In [1]: import numpy as np

In [2]: np.set_printoptions(suppress=True, linewidth=200)

In [3]: A = np.load("layer2.npy")

In [4]: A.round(3)
Out[4]: 
array([[ 1.671,  1.803, -4.199, -0.648],
       [ 1.613, -2.116, -1.349, -0.141],
       [ 3.283,  1.766,  4.564, -2.474],
       [ 0.296, -0.564,  1.92 ,  3.447],
       [ 2.006, -6.046, -2.13 ,  2.464],
       [ 0.008, -0.3  , -3.996, -4.387],
       [-5.017,  0.127,  0.92 ,  0.879],
       [-1.804, -2.156,  0.921, -5.462],
       [-2.169,  1.163, -1.081,  2.057],
       [ 0.751,  0.087,  0.794,  0.749],
       [ 1.083,  3.381, -5.197,  2.279]])

In [5]: cov = np.cov(A, rowvar=False)

In [6]: np.round(np.polyfit(A[:, 0], A[:, 2], 1), 3)
Out[6]: array([-0.101, -0.787])

In [7]: cov.shape
Out[7]: (4, 4)

In [8]: np.round(np.linalg.eigvalsh(cov)[::-1], 3)
Out[8]: array([9.599, 7.857, 6.388, 5.307])

In [9]: np.argsort(-A.std(axis=0).round(6), kind="stable")
Out[9]: array([2, 3, 1, 0])

In [10]: np.round(np.corrcoef(A.T), 3)
Out[10]: 
array([[ 1.   , -0.034, -0.08 ,  0.01 ],
       [-0.034,  1.   , -0.087,  0.013],
       [-0.08 , -0.087,  1.   , -0.095],
       [ 0.01 ,  0.013, -0.095,  1.   ]])

In [11]: round(float(np.corrcoef(A[:, 0], A[:, 2])[0, 1]), 3)
Out[11]: -0.08

In [12]: cov.round(3)
Out[12]: 
array([[ 5.488, -0.2  , -0.553,  0.07 ],
       [-0.2  ,  6.453, -0.658,  0.097],
       [-0.553, -0.658,  8.789, -0.817],
       [ 0.07 ,  0.097, -0.817,  8.422]])

In [13]: np.argwhere(np.triu(np.abs(np.corrcoef(A.T)) > 0.8, 1))
Out[13]: array([], shape=(0, 2), dtype=int64)

In [14]: np.round(A.std(axis=0), 3)
Out[14]: array([2.234, 2.422, 2.827, 2.767])

In [15]: arr = np.load("w.npy")

In [16]: arr
Out[16]: 
array([[ 0,  0,  0,  0,  0],
       [ 0,  0,  0,  0,  0],
       [ 0,  0,  0,  0,  0],
       [ 0,  0,  0,  0,  0],
       [ 0,  0,  0,  0,  0],
       [ 0,  0,  2,  0,  2],
       [-2,  0, -1,  0,  0]])

In [17]: left, sv, VT = np.linalg.svd(arr)

In [18]: sv
Out[18]: array([3., 2., 0., 0., 0.])

In [19]: A2 = left[:, :2] @ np.diag(sv[:2]) @ VT[:2]

In [20]: np.linalg.matrix_rank(arr, rtol=0.05)
Out[20]: np.int64(2)

In [21]: A2.round(3) + 0
Out[21]: 
array([[ 0.,  0.,  0.,  0.,  0.],
       [ 0.,  0.,  0.,  0.,  0.],
       [ 0.,  0.,  0.,  0.,  0.],
       [ 0.,  0.,  0.,  0.,  0.],
       [ 0.,  0.,  0.,  0.,  0.],
       [ 0.,  0.,  2.,  0.,  2.],
       [-2.,  0., -1.,  0.,  0.]])

In [22]: np.linalg.matrix_rank(A2)
Out[22]: np.int64(2)
